% python3 -q
>>> import numpy as np
>>> np.set_printoptions(suppress=True, linewidth=160)
>>> rd = lambda a: np.round(a, 3) + 0
>>> arr = np.load("sample14.npy")
>>> rd(arr)
array([[ 1.   ,  0.   ,  0.   ,  0.   ],
       [ 0.   ,  0.309, -0.951,  0.   ],
       [ 0.   ,  0.951,  0.309,  0.   ],
       [ 0.   ,  0.   ,  0.   ,  1.   ]])
>>> # columns are unit length and at right angles
>>> arr[:, 0] @ arr[:, 3]
np.float64(0.0)
>>> rd(np.linalg.pinv(arr))
array([[ 1.   ,  0.   ,  0.   ,  0.   ],
       [ 0.   ,  0.309,  0.951,  0.   ],
       [ 0.   , -0.951,  0.309,  0.   ],
       [ 0.   ,  0.   ,  0.   ,  1.   ]])
>>> rd(np.linalg.norm(arr, axis=0))
array([1., 1., 1., 1.])
>>> rng = np.random.default_rng(137)
>>> labels = rng.permutation(4)
>>> labels
array([3, 2, 1, 0])
>>> Y = arr[labels][:, labels]
>>> rd(np.linalg.det(Y)), rd(np.linalg.det(arr[labels]))
(np.float64(1.0), np.float64(1.0))
>>> np.allclose(Y, arr)
False
>>> rd(np.linalg.eigvals(arr).sum().real)
np.float64(2.618)
>>> rd(np.linalg.det(arr[::-1]))
np.float64(1.0)
>>> rd(np.linalg.det(2 * arr)), rd(np.linalg.det(arr))
(np.float64(16.0), np.float64(1.0))
>>> rd(np.linalg.det(arr.T))
np.float64(1.0)
>>> rd(np.linalg.eigvals(arr))
array([0.309+0.951j, 0.309-0.951j, 1.   +0.j   , 1.   +0.j   ])
>>> rd(np.einsum("ii->", arr))
np.float64(2.618)
>>> x = np.array([3, 0, 1, 5])
>>> target = arr @ x
>>> beta, lr = np.zeros(4), 1 / np.linalg.norm(arr, 2) ** 2
>>> for i in range(50):
...     beta -= lr * arr.T @ (arr @ beta - target)
...     if i % 10 == 0: print(i, round(np.linalg.norm(arr @ beta - target), 3))
... 
0 0.0
10 0.0
20 0.0
30 0.0
40 0.0
>>> rd(beta)
array([3., 0., 1., 5.])
>>> Y = np.array([[0, 7, 0], [9, 0, 0]])
>>> basis = np.kron(Y, arr)
>>> rd(basis)
array([[ 0.   ,  0.   ,  0.   ,  0.   ,  7.   ,  0.   ,  0.   ,  0.   ,  0.   ,  0.   ,  0.   ,  0.   ],
       [ 0.   ,  0.   ,  0.   ,  0.   ,  0.   ,  2.163, -6.657,  0.   ,  0.   ,  0.   ,  0.   ,  0.   ],
       [ 0.   ,  0.   ,  0.   ,  0.   ,  0.   ,  6.657,  2.163,  0.   ,  0.   ,  0.   ,  0.   ,  0.   ],
       [ 0.   ,  0.   ,  0.   ,  0.   ,  0.   ,  0.   ,  0.   ,  7.   ,  0.   ,  0.   ,  0.   ,  0.   ],
       [ 9.   ,  0.   ,  0.   ,  0.   ,  0.   ,  0.   ,  0.   ,  0.   ,  0.   ,  0.   ,  0.   ,  0.   ],
       [ 0.   ,  2.781, -8.56 ,  0.   ,  0.   ,  0.   ,  0.   ,  0.   ,  0.   ,  0.   ,  0.   ,  0.   ],
       [ 0.   ,  8.56 ,  2.781,  0.   ,  0.   ,  0.   ,  0.   ,  0.   ,  0.   ,  0.   ,  0.   ,  0.   ],
       [ 0.   ,  0.   ,  0.   ,  9.   ,  0.   ,  0.   ,  0.   ,  0.   ,  0.   ,  0.   ,  0.   ,  0.   ]])
>>> basis.shape
(8, 12)
>>> rd(np.linalg.norm(basis, 2)), rd(np.linalg.norm(Y, 2) * np.linalg.norm(arr, 2))
(np.float64(9.0), np.float64(9.0))
>>> np.linalg.matrix_rank(basis)
np.int64(8)
